% python3 -q
>>> import numpy as np
>>> import numpy.linalg as la
>>> np.set_printoptions(precision=3, suppress=True, linewidth=160, legacy="1.25")
>>> r0 = np.array([-2, 3, -1, -2])
>>> A = np.array([np.roll(r0, i) for i in range(4)])
>>> A
array([[-2,  3, -1, -2],
       [-2, -2,  3, -1],
       [-1, -2, -2,  3],
       [ 3, -1, -2, -2]])
>>> np.allclose(A @ A.T, A.T @ A)
True
>>> A @ (-1.0) ** np.arange(4)
array([-4.,  4., -4.,  4.])
>>> x = np.array([3, -1, 0, -3])
>>> y = A @ x
>>> coef, lr = np.zeros(4), 1 / la.norm(A, 2) ** 2
>>> for i in range(50):
...     coef -= lr * A.T @ (A @ coef - y)
...     if i % 10 == 0: print(i, round(la.norm(A @ coef - y), 3))
... 
0 5.451
10 0.159
20 0.03
30 0.006
40 0.001
>>> round(la.cond(A), 3)
2.55
>>> r0, v = A[1], A[0]
>>> print(r0 @ r0)
18
>>> p = (r0 @ v) / (r0 @ r0) * r0
>>> la.matrix_rank(np.outer(r0, v))
1
>>> np.round((v - p) @ r0, 3)
0.0
>>> out = np.array([[8, 9, 3, 4, 4, 2, 4]])
>>> K = out.T @ out
>>> K
array([[64, 72, 24, 32, 32, 16, 32],
       [72, 81, 27, 36, 36, 18, 36],
       [24, 27,  9, 12, 12,  6, 12],
       [32, 36, 12, 16, 16,  8, 16],
       [32, 36, 12, 16, 16,  8, 16],
       [16, 18,  6,  8,  8,  4,  8],
       [32, 36, 12, 16, 16,  8, 16]])
>>> vals, V = la.eigh(K)
>>> x = np.array([2, 2, 2, 0, 1, 3, 0])
>>> V * np.abs(vals) @ V.T
array([[64., 72., 24., 32., 32., 16., 32.],
       [72., 81., 27., 36., 36., 18., 36.],
       [24., 27.,  9., 12., 12.,  6., 12.],
       [32., 36., 12., 16., 16.,  8., 16.],
       [32., 36., 12., 16., 16.,  8., 16.],
       [16., 18.,  6.,  8.,  8.,  4.,  8.],
       [32., 36., 12., 16., 16.,  8., 16.]])
>>> np.abs(K).sum(axis=1).max(), np.round(np.abs(vals).max(), 3)
(306, 206.0)
>>> round(x @ K @ x / (x @ x), 3), round(float(vals[0]), 3), np.round(vals[-1], 3)
(113.636, -0.0, 206.0)
>>> W1 = np.array([[3, -3], [1, 3], [-1, 0], [2, -3], [3, -3], [-2, 0], [-1, -3]])
>>> coef = np.array([0, 2])
>>> hid = np.maximum(K @ W1 + coef, 0)
>>> print(hid)
[[336   0]
 [378   0]
 [126   0]
 [168   0]
 [168   0]
 [ 84   0]
 [168   0]]
>>> (hid > 0).astype(int)
array([[1, 0],
       [1, 0],
       [1, 0],
       [1, 0],
       [1, 0],
       [1, 0],
       [1, 0]])
>>> W2 = np.array([[-4, 3, 0], [2, -1, 1]])
>>> (hid @ W2).round(6).argmax(axis=1)
array([1, 1, 1, 1, 1, 1, 1])
>>> hid @ W2
array([[-1344,  1008,     0],
       [-1512,  1134,     0],
       [ -504,   378,     0],
       [ -672,   504,     0],
       [ -672,   504,     0],
       [ -336,   252,     0],
       [ -672,   504,     0]])
>>> Uu, sv, VT = la.svd(hid)
>>> V = VT[:(sv > 1e-8).sum()]
>>> rng = np.random.default_rng(30)
>>> x = hid[3] + 5 * hid[1] + rng.integers(2) * np.eye(2)[1]
>>> print(x)
[2058.    0.]
>>> np.allclose(V.T @ V @ x, x)
True
>>> [round(float(x), 3) for x in la.svd(K, compute_uv=False)[:3]]
[206.0, 0.0, 0.0]
>>> la.matrix_rank(K, rtol=0.1)
1
>>> np.round(la.norm(K, 2) / la.norm(K), 3)
1.0
>>> print(np.argsort(-la.norm(K, axis=0).round(6), kind="stable")[:3])
[1 0 3]
>>> Uu, sv, VT = la.svd(K)
>>> V = VT[:(sv > 1e-8).sum()]
>>> x = K[0] + 3 * K[1] + rng.integers(2) * np.eye(7)[0]
>>> x
array([280., 315., 105., 140., 140.,  70., 140.])
>>> np.diag(V.T @ V)
array([0.311, 0.393, 0.044, 0.078, 0.078, 0.019, 0.078])
>>> print(round(la.norm(x - V.T @ V @ x), 3))
0.0
>>> np.allclose(V.T @ V @ x, x)
True
>>> la.matrix_rank(np.vstack([K, x]))
1
>>> M = np.loadtxt("sample6.csv", delimiter=",")
>>> M
array([[-8.,  3.,  0.,  0.,  0.,  0.],
       [ 3., -6.,  3.,  0.,  0.,  0.],
       [ 0.,  3.,  0.,  3.,  0.,  0.],
       [ 0.,  0.,  3., -1.,  3.,  0.],
       [ 0.,  0.,  0.,  3.,  5.,  3.],
       [ 0.,  0.,  0.,  0.,  3., -8.]])
>>> np.trace(M)
-18.0
>>> np.sort(np.abs(la.eigvals(M)))
array([ 2.584,  2.881,  5.434,  6.978,  8.726, 10.52 ])
>>> np.allclose(M @ M.T, M.T @ M)
True
>>> q, V = la.qr(M[:, :1])[0], la.qr(M[:, 1:])[0]
>>> sv = la.svd(q.T @ V, compute_uv=False)
>>> (sv > 0.9).sum()
0
>>> np.degrees(np.arccos(sv.clip(0, 1)))
array([43.918])
>>> X = np.load("arr.npy")
>>> X
array([[-11.168,  -0.805,   1.238],
       [  7.746,  -0.382,   2.465],
       [  5.444,  -0.497,   0.227],
       [  6.346,  -0.392,  -3.587],
       [  1.695,   0.589,  -2.815],
       [  2.065,  -1.17 ,   2.509],
       [  4.951,  -1.723,   3.26 ],
       [ -0.594,  -3.74 ,  -1.519],
       [ -6.415,  -0.445,   1.914],
       [ -6.368,  -3.319,  -0.067],
       [ -2.023,   2.864,  -1.099],
       [ -1.239,   3.092,   2.356],
       [  8.901,  -0.679,   2.018],
       [  3.235,  -0.663,  -4.159],
       [ -4.446,   0.634,  -4.536],
       [ -0.193,  -0.465,  -1.772],
       [ -0.305,   0.212,  -0.282],
       [ -4.32 ,   0.363,  -2.47 ],
       [ -0.472,   0.664,   1.124],
       [ -2.851,  -0.222,   1.641],
       [ -7.293,   0.44 ,  -1.525],
       [ -5.708,   0.609,  -2.572],
       [  8.627,   0.115,   5.102],
       [ -1.383,  -2.243,   7.66 ],
       [  6.35 ,  -0.76 ,   0.194]])
>>> vals, V = la.eigh(M)
>>> print((vals > 1e-8).sum(), (vals < -1e-8).sum())
2 4
>>> np.abs(V[:, -1]).round(6).argmax()
4
>>> vals.sum(), np.trace(M)
(-18.0, -18.0)
>>> print(np.round(V.T @ M @ V, 3) + 0)
[[-10.52    0.      0.      0.      0.      0.   ]
 [  0.     -8.726   0.      0.      0.      0.   ]
 [  0.      0.     -5.434   0.      0.      0.   ]
 [  0.      0.      0.     -2.881   0.      0.   ]
 [  0.      0.      0.      0.      2.584   0.   ]
 [  0.      0.      0.      0.      0.      6.978]]
>>> arr = np.loadtxt("dump.csv", delimiter=",")
>>> arr
array([[  3.,   6.,  -9.,  -5.],
       [  3.,   6.,  -9.,  -5.],
       [  8.,  -1., -15.,  -4.],
       [  2.,   6., -11., -12.],
       [  2.,   6., -11., -12.],
       [  5.,  -7.,  -6.,   1.],
       [  3.,   6.,  -9.,  -5.],
       [  5.,  -7.,  -6.,   1.],
       [  6.,  -7.,  -4.,   8.],
       [  0.,   0.,   0.,   0.],
       [  5.,  -7.,  -6.,   1.],
       [  6.,  -7.,  -4.,   8.],
       [  2.,   8.,  -2., -19.],
       [  3.,   6.,  -9.,  -5.],
       [  0.,   0.,   0.,   0.],
       [ -1.,   0.,  -2.,  -7.],
       [  0.,   0.,   0.,   0.],
       [  3.,   6.,  -9.,  -5.],
       [ -1.,   0.,  -2.,  -7.],
       [  0.,   0.,   0.,   0.],
       [  6.,  -7.,  -4.,   8.],
       [  3.,   6.,  -9.,  -5.],
       [  0.,   2.,   9.,  -7.],
       [ -1.,   0.,  -2.,  -7.],
       [  0.,   0.,   0.,   0.]])
>>> out = arr + rng.integers(-2, 3, (25, 2)) @ rng.integers(-2, 3, (2, 4))
>>> print(out)
[[  1.   8. -10.  -3.]
 [  3.   6.  -8.  -5.]
 [  6.   1. -16.  -2.]
 [  5.   3. -10. -15.]
 [  8.   0.  -9. -18.]
 [  8. -10.  -4.  -2.]
 [ -1.  10. -10.  -1.]
 [  8. -10.  -4.  -2.]
 [  4.  -5.  -5.  10.]
 [  3.  -3.   2.  -3.]
 [  8. -10.  -5.  -2.]
 [  6.  -7.  -5.   8.]
 [ -1.  11.  -3. -16.]
 [  5.   4.  -8.  -7.]
 [  1.  -1.   0.  -1.]
 [ -2.   1.  -3.  -6.]
 [  3.  -3.   1.  -3.]
 [  5.   4.  -8.  -7.]
 [ -1.   0.  -3.  -7.]
 [ -4.   4.  -1.   4.]
 [  6.  -7.  -4.   8.]
 [  1.   8.  -9.  -3.]
 [  4.  -2.  10. -11.]
 [  3.  -4.   0. -11.]
 [  2.  -2.   2.  -2.]]
>>> print(np.abs(out - arr).sum(axis=1))
[ 7.  1.  7. 10. 20. 11. 13. 11.  7. 11. 10.  1. 10.  7.  3.  4. 10.  7.  1. 13.  0.  6. 13. 14.  8.]
>>> la.matrix_rank(out - arr, tol=1e-8)
2
>>> print(np.round(la.svd(out - arr, compute_uv=False), 3) + 0)
[24.702  2.967  0.     0.   ]
>>> W0 = np.array([[0, 3, 0], [3, 1, 1], [2, 0, 1]])
>>> W0
array([[0, 3, 0],
       [3, 1, 1],
       [2, 0, 1]])
>>> th = np.radians(90)
>>> r_ = np.eye(3)
>>> r_[0, 0] = r_[2, 2] = np.cos(th)
>>> r_[0, 2], r_[2, 0] = -np.sin(th), np.sin(th)
>>> r_.round(3) + 0
array([[ 0.,  0., -1.],
       [ 0.,  1.,  0.],
       [ 1.,  0.,  0.]])
>>> out = W0 @ r_.T
>>> np.abs(out - W0).max(axis=0)
array([4., 0., 2.])
>>> print(out)
[[ 0.  3.  0.]
 [-1.  1.  3.]
 [-1.  0.  2.]]
>>> out = np.array([[0, -2, 1], [-3, 1, -2], [1, 0, 1]])
>>> np.einsum("ij,ij->i", W0, W0)
array([ 9, 11,  5])
>>> np.einsum("ik,kj->ij", W0, out)
array([[-9,  3, -6],
       [-2, -5,  2],
       [ 1, -4,  3]])
>>> np.einsum("ij->j", W0)
array([5, 4, 2])
>>> la.matrix_rank(np.vstack([W0, out.T]))
3
>>> np.einsum("ik,kj->ji", W0, out)
array([[-9, -2,  1],
       [ 3, -5, -4],
       [-6,  2,  3]])
>>> print(out.T @ W0.T)
[[-9 -2  1]
 [ 3 -5 -4]
 [-6  2  3]]
>>> x = np.array([-5, 3, 0])
>>> y = W0 @ x
>>> coef, lr = np.zeros(3), 1 / la.norm(W0, 2) ** 2
>>> for i in range(25):
...     coef -= lr * W0.T @ (W0 @ coef - y)
...     if i % 5 == 0: print(i, round(la.norm(W0 @ coef - y), 3))
... 
0 6.684
5 0.498
10 0.454
15 0.446
20 0.437
>>> np.round(la.cond(W0), 3)
15.973
>>> E = np.load("m.npy")
>>> E
array([[ 1, -1,  1, -1],
       [ 1,  0,  0,  0],
       [ 1,  1,  1,  1]])
>>> W1 = np.array([[6, -4, 4, 1, 9, 5],
...     [0, -1, -3, 7, 5, 5],
...     [-1, 1, 0, 6, -8, 0],
...     [9, 1, -6, -4, -7, 1]])
>>> coef = np.array([-1, -1, -1, 1, 1, -1])
>>> hid = np.maximum(E @ W1 + coef, 0)
>>> (hid > 0).mean(axis=0)
array([0.667, 0.   , 0.667, 1.   , 0.667, 0.667])
>>> W2 = np.array([[-1, 0], [3, -1], [3, 2], [0, 2], [3, 3], [-2, -2]])
>>> W1 @ W2
array([[ 11,  31],
       [ -7,  14],
       [-20, -13],
       [-47, -44]])
>>> (hid @ W2).round(6).argmax(axis=1)
array([0, 1, 1])
>>> np.unravel_index(np.abs(E).argmax(), E.shape)
(0, 0)
>>> print(E.sum(axis=1))
[0 1 4]
>>> E - E[0]
array([[ 0,  0,  0,  0],
       [ 0,  1, -1,  1],
       [ 0,  2,  0,  2]])
>>> E.mean(axis=0)
array([1.   , 0.   , 0.667, 0.   ])
>>> print(np.count_nonzero(E))
9
>>> th = np.radians(36)
>>> r_ = np.eye(4)
>>> r_[2, 2] = r_[0, 0] = np.cos(th)
>>> r_[2, 0], r_[0, 2] = -np.sin(th), np.sin(th)
>>> r_
array([[ 0.809,  0.   ,  0.588,  0.   ],
       [ 0.   ,  1.   ,  0.   ,  0.   ],
       [-0.588,  0.   ,  0.809,  0.   ],
       [ 0.   ,  0.   ,  0.   ,  1.   ]])
>>> out = E @ r_.T
>>> print(la.svd(E, compute_uv=False), la.svd(out, compute_uv=False))
[2.136 2.    0.662] [2.136 2.    0.662]
>>> np.round(la.det(r_), 3), round(float(np.trace(r_)), 3)
(1.0, 3.618)
>>> np.allclose(la.norm(E, axis=1), la.norm(out, axis=1))
True
